% python3 -q
>>> import numpy as np
>>> np.set_printoptions(precision=2, suppress=True, linewidth=120)
>>> X = np.load("test14.npy")
>>> X
array([[-0.43,  0.83,  0.79, -0.4 ],
       [ 0.16,  0.99, -0.99,  0.81],
       [ 0.16, -0.3 , -0.41,  0.18],
       [ 0.64,  0.81, -0.04,  0.95],
       [ 0.49,  0.08,  0.86,  0.8 ],
       [ 0.19,  0.33,  0.93,  0.5 ],
       [-0.09, -0.95, -0.86, -0.71],
       [-0.59, -0.52, -0.76, -0.92],
       [-0.46,  0.87, -0.71, -0.47],
       [-0.2 ,  0.85,  0.94,  0.13],
       [ 0.1 , -0.69, -0.45, -0.13],
       [-0.19,  0.98, -0.99,  0.4 ],
       [-0.66, -1.  ,  0.51, -0.99],
       [-0.08,  0.93, -0.98,  0.35],
       [ 0.47, -0.37, -0.71,  0.67],
       [-0.24, -0.6 , -0.16, -0.62],
       [-0.45, -0.37, -0.31, -0.79],
       [ 0.68, -0.2 , -0.68,  0.9 ],
       [ 0.19, -0.1 ,  0.67,  0.35],
       [ 0.07, -0.62, -0.09, -0.13],
       [-0.73,  0.26, -0.33, -0.93],
       [-0.14,  0.58, -0.56, -0.05],
       [ 0.12,  0.92, -1.  ,  0.6 ],
       [-0.36,  0.2 , -0.92, -0.62],
       [ 0.35,  0.85, -0.61,  0.82],
       [ 0.34, -0.19,  0.35,  0.55],
       [ 0.21,  0.04, -0.96,  0.34],
       [-0.14, -0.99,  0.18, -0.83],
       [ 0.1 ,  0.77,  0.33,  0.52]])
>>> D = np.linalg.norm(X[:, None] - X[None], axis=-1)
>>> (D + 1e9 * np.eye(29)).round(6).argmin(axis=1)
array([ 9, 22, 10, 24,  5,  4,  7, 16, 21,  0, 19, 13, 27, 11, 17, 16, 15, 14, 25, 10, 16,  8,  1,  8,  1, 18, 14, 15,
        5])
>>> np.flatnonzero(D[24] < D.mean() / 2)
array([ 1,  3, 13, 22, 24])
>>> D[24].round(6).argsort(kind="stable")[:4]
array([24,  1, 22,  3])
>>> F = np.load("out4.npy")
>>> F
array([[-2.94, -0.24],
       [-0.24, -2.06]])
>>> out = F / np.linalg.norm(F, axis=1, keepdims=True)
>>> G = out @ out.T
>>> np.linalg.norm(out, axis=1)
array([1., 1.])
>>> round(float(np.degrees(np.arccos(np.clip(G[1, 0], -1, 1)))), 2)
78.69
>>> G
array([[1. , 0.2],
       [0.2, 1. ]])
>>> (G - 2 * np.eye(2)).round(6).argmax(axis=1)
array([1, 0])
>>> G[1]
array([0.2, 1. ])
>>> np.argwhere(np.triu(np.abs(G) > 0.95, 1))
array([], shape=(0, 2), dtype=int64)
